$ python -q
>>> import numpy as np
>>> np.set_printoptions(precision=1, suppress=True, linewidth=120)
>>> data = np.load("m.npy")
>>> data
array([[-2,  2,  1,  0, -2],
       [ 0,  0,  0,  0,  0],
       [-3,  5, -2,  3,  1],
       [-2,  2, -3,  1,  1],
       [ 2,  3, -4,  1, -1],
       [-1,  2, -1,  2,  2],
       [-3,  2, -1, -1, -3],
       [ 2,  2, -2,  0, -2],
       [ 2,  2, -2,  0, -2],
       [ 0,  1, -2,  1,  1],
       [-1,  3, -3,  3,  3],
       [ 1,  4, -3,  2,  0],
       [-1,  0, -2, -1, -1],
       [ 0,  0,  0,  0,  0],
       [-2,  2, -3,  1,  1],
       [ 0,  0,  0,  0,  0],
       [ 2,  2, -2,  0, -2],
       [ 0,  0,  0,  0,  0],
       [ 0,  0,  0,  0,  0],
       [ 1,  4, -3,  2,  0],
       [-1,  2, -1,  2,  2],
       [-2,  2, -3,  1,  1],
       [ 0,  0,  0,  0,  0],
       [ 2,  2, -2,  0, -2],
       [ 2,  2, -2,  0, -2]])
>>> # row 8 repeats row 7
>>> round(np.linalg.norm(data, 2) / np.linalg.norm(data), 1)
np.float64(0.8)
>>> np.abs(np.linalg.svd(data)[2][-1])
array([0.1, 0.5, 0.1, 0.8, 0.4])
>>> z = data[:, 1] > np.median(data[:, 1])
>>> u = data[z].mean(axis=0) - data[~z].mean(axis=0)
>>> u
array([ 0.2,  2.5, -1.8,  1.9,  1. ])
>>> ((data - data.mean(axis=0)) @ u > 0).astype(int)
array([0, 0, 1, 1, 1, 1, 0, 0, 0, 1, 1, 1, 0, 0, 1, 0, 0, 0, 0, 1, 1, 1, 0, 0, 0])
>>> W2 = data[[23, 10]].astype(float)
>>> for _ in range(3):
...     z = np.linalg.norm(data[:, None] - W2, axis=-1).argmin(axis=1)
...     W2 = np.array([data[z == j].mean(axis=0) for j in range(2)])
... 
>>> z
array([0, 0, 1, 1, 0, 1, 0, 0, 0, 1, 1, 1, 0, 0, 1, 0, 0, 0, 0, 1, 1, 1, 0, 0, 0])
>>> np.bincount(z)
array([15, 10])
>>> np.abs(W2[1] - W2[0]).argmax()
np.int64(4)
>>> d = np.linalg.norm(data[:, None] - data[None], axis=-1)
>>> d.shape
(25, 25)
>>> np.linalg.norm(data, axis=1)
array([3.6, 0. , 6.9, 4.4, 5.6, 3.7, 4.9, 4. , 4. , 2.6, 6.1, 5.5, 2.6, 0. , 4.4, 0. , 4. , 0. , 0. , 5.5, 3.7, 4.4,
       0. , 4. , 4. ])
>>> np.linalg.norm(data - data.mean(axis=0), axis=1)
array([3.7, 2.5, 5.1, 2.6, 3.6, 2.8, 4.4, 2.9, 2.9, 1.5, 4.5, 3.2, 2.7, 2.5, 2.6, 2.5, 2.9, 2.5, 2.5, 3.2, 2.8, 2.6,
       2.5, 2.9, 2.9])
>>> F = np.loadtxt("run18.csv", delimiter=",")
>>> F.round(1) + 0
array([[ 0.8,  0.1, -0.5, -0.5, -0.5],
       [ 0.1,  0. , -0.1,  0. , -0.1],
       [-0.5, -0.1,  0.3,  0.5,  0.3],
       [-0.5,  0. ,  0.5,  1.3, -0.1],
       [-0.5, -0.1,  0.3, -0.1,  0.5]])
>>> # symmetric, so the eigenvalues are real
>>> U, sigma, Vh = np.linalg.svd(F)
>>> sigma.round(1) + 0
array([2., 1., 0., 0., 0.])
>>> np.argmax(sigma[:-1] / (sigma[1:] + 1e-6)) + 1
np.int64(2)
>>> out = U[:, :2] @ np.diag(sigma[:2]) @ Vh[:2]
>>> np.linalg.matrix_rank(out)
np.int64(2)
>>> round(np.linalg.norm(F - out) / np.linalg.norm(F), 1)
np.float64(0.0)
>>> round(float(np.abs(F - out).max()), 1)
0.0
>>> np.round(np.linalg.norm(F - out, 2), 1), round(sigma[2], 1)
(np.float64(0.0), np.float64(0.0))
>>> U, sigma, Vh = np.linalg.svd(F)
>>> evecs = Vh[:(sigma > 1e-8).sum()]
>>> rng = np.random.default_rng(328004)
>>> x0 = F[4] + 4 * F[1] + rng.integers(2) * np.eye(5)[3]
>>> x0.round(1) + 0
array([-0.1,  0. ,  0. , -0.3,  0.2])
>>> np.linalg.matrix_rank(np.vstack([F, x0]))
np.int64(2)
>>> rank = np.linalg.matrix_rank(F)
>>> rank
np.int64(2)
>>> ns = np.linalg.svd(F)[2][rank:].T
>>> np.round(F @ ns, 1) + 0
array([[0., 0., 0.],
       [0., 0., 0.],
       [0., 0., 0.],
       [0., 0., 0.],
       [0., 0., 0.]])
>>> np.round(ns @ ns.T, 1) + 0
array([[ 0.5, -0.1,  0.3,  0.1,  0.4],
       [-0.1,  1. ,  0. ,  0. ,  0.1],
       [ 0.3,  0. ,  0.8, -0.2, -0.2],
       [ 0.1,  0. , -0.2,  0.1,  0.3],
       [ 0.4,  0.1, -0.2,  0.3,  0.5]])
>>> ns.shape
(5, 3)
>>> [int(np.linalg.matrix_rank(np.delete(F, i, axis=0))) for i in range(5)]
[2, 2, 2, 2, 2]
>>> np.allclose(F @ ns, 0)
True
>>> [int(np.linalg.matrix_rank(F[:i])) for i in range(1, len(F) + 1)]
[1, 2, 2, 2, 2]
>>> t3 = np.stack([F, 4 * F, F[::-1]])
>>> np.linalg.norm(t3, axis=(1, 2))
array([2.2, 8.9, 2.2])
>>> np.round(t3.sum(axis=0), 1) + 0
array([[ 3.6,  0.5, -2.3, -2.6, -2.1],
       [ 0.1,  0. ,  0.1,  1.1, -0.5],
       [-3.1, -0.4,  2.1,  2.7,  1.7],
       [-2.4, -0.2,  2.2,  6.4, -0.5],
       [-1.8, -0.3,  0.9, -1. ,  2.1]])
>>> np.linalg.matrix_rank(t3)
array([2, 2, 2])
>>> t3.shape
(3, 5, 5)
>>> np.linalg.matrix_rank(t3.reshape(3, -1))
np.int64(2)
>>> np.allclose(F @ F.T, F.T @ F)
True
>>> np.round(F @ F, 1) + 0
array([[ 1.5,  0.2, -1. , -1.3, -0.8],
       [ 0.2,  0. , -0.1, -0.1, -0.1],
       [-1. , -0.1,  0.7,  1. ,  0.5],
       [-1.3, -0.1,  1. ,  2.2,  0.2],
       [-0.8, -0.1,  0.5,  0.2,  0.6]])
>>> np.trace(F)
np.float64(3.0)
>>> np.allclose(F, F.T)
True
>>> F.inv()
Traceback (most recent call last):
  File "<python-input-56>", line 1, in <module>
    F.inv()
    ^^^^^
AttributeError: 'numpy.ndarray' object has no attribute 'inv'
>>> round(np.linalg.det(F), 1)
np.float64(-0.0)
>>> np.round(np.sort(np.abs(np.linalg.eigvals(F))), 1) + 0
array([0., 0., 0., 1., 2.])
>>> np.round((F + F.T) / 2, 1) + 0
array([[ 0.8,  0.1, -0.5, -0.5, -0.5],
       [ 0.1,  0. , -0.1,  0. , -0.1],
       [-0.5, -0.1,  0.3,  0.5,  0.3],
       [-0.5,  0. ,  0.5,  1.3, -0.1],
       [-0.5, -0.1,  0.3, -0.1,  0.5]])
